% python3 -q
>>> import numpy as np
>>> np.set_printoptions(precision=3, suppress=True, linewidth=160, floatmode="fixed")
>>> def rnd(a):
...     return np.round(a, 3) + 0
... 
>>> mat = np.load("arr.npy")
>>> mat
array([[ 0,  0,  0,  0, -5,  0,  0,  0,  0],
       [ 0,  0,  0,  0,  0,  0,  0,  0,  0],
       [-4,  0,  0,  0,  0,  0,  0,  0,  0],
       [ 0,  0,  0,  0,  0,  0,  0,  0,  7],
       [ 0,  0,  7,  0,  0,  0,  0,  0,  0],
       [ 0,  7,  0,  0,  0,  0,  0,  0,  0],
       [ 0,  0,  0,  0,  0,  0, -3,  0,  0],
       [ 0,  0,  0, -4,  0,  0,  0,  0,  0],
       [ 0,  0,  0,  0,  0,  0,  0, -6,  0]])
>>> # looks like rank 8
>>> rng = np.random.default_rng(4092)
>>> Y = mat + rng.integers(-2, 3, (9, 8)) @ rng.integers(-2, 3, (8, 9))
>>> Y
array([[ -3, -10, -14,   6, -10,  -4,  -3,  -4,  -8],
       [ -3,  -2,   3,  -1,   5,  -7,   1,  -1,   4],
       [  2,  -7,   0,  -2,  -6,  -2,   4,   7,  -3],
       [ -8,   2,  -3,   1,   4,   1,  -2,  -3,  11],
       [ -1,   0,  13,   4,   4,   0,   4,  10,  -9],
       [  6,  19,   3,   5,   2,   7,   1,  -1,  -6],
       [  0,  -1,  -1,  14,  -2,   4,  -1,   2, -17],
       [ 11,   4,  -2,  -4,  -2,   2,  -3,  -5,   2],
       [ -2,  -4,  -9,   4,  -2,  -2,  -4, -13,  -2]])
>>> Y - mat
array([[ -3, -10, -14,   6,  -5,  -4,  -3,  -4,  -8],
       [ -3,  -2,   3,  -1,   5,  -7,   1,  -1,   4],
       [  6,  -7,   0,  -2,  -6,  -2,   4,   7,  -3],
       [ -8,   2,  -3,   1,   4,   1,  -2,  -3,   4],
       [ -1,   0,   6,   4,   4,   0,   4,  10,  -9],
       [  6,  12,   3,   5,   2,   7,   1,  -1,  -6],
       [  0,  -1,  -1,  14,  -2,   4,   2,   2, -17],
       [ 11,   4,  -2,   0,  -2,   2,  -3,  -5,   2],
       [ -2,  -4,  -9,   4,  -2,  -2,  -4,  -7,  -2]])
>>> rnd(np.linalg.svd(Y - mat, compute_uv=False))
array([29.389, 26.881, 20.381, 17.350,  7.397,  3.748,  2.252,  1.849,  0.000])
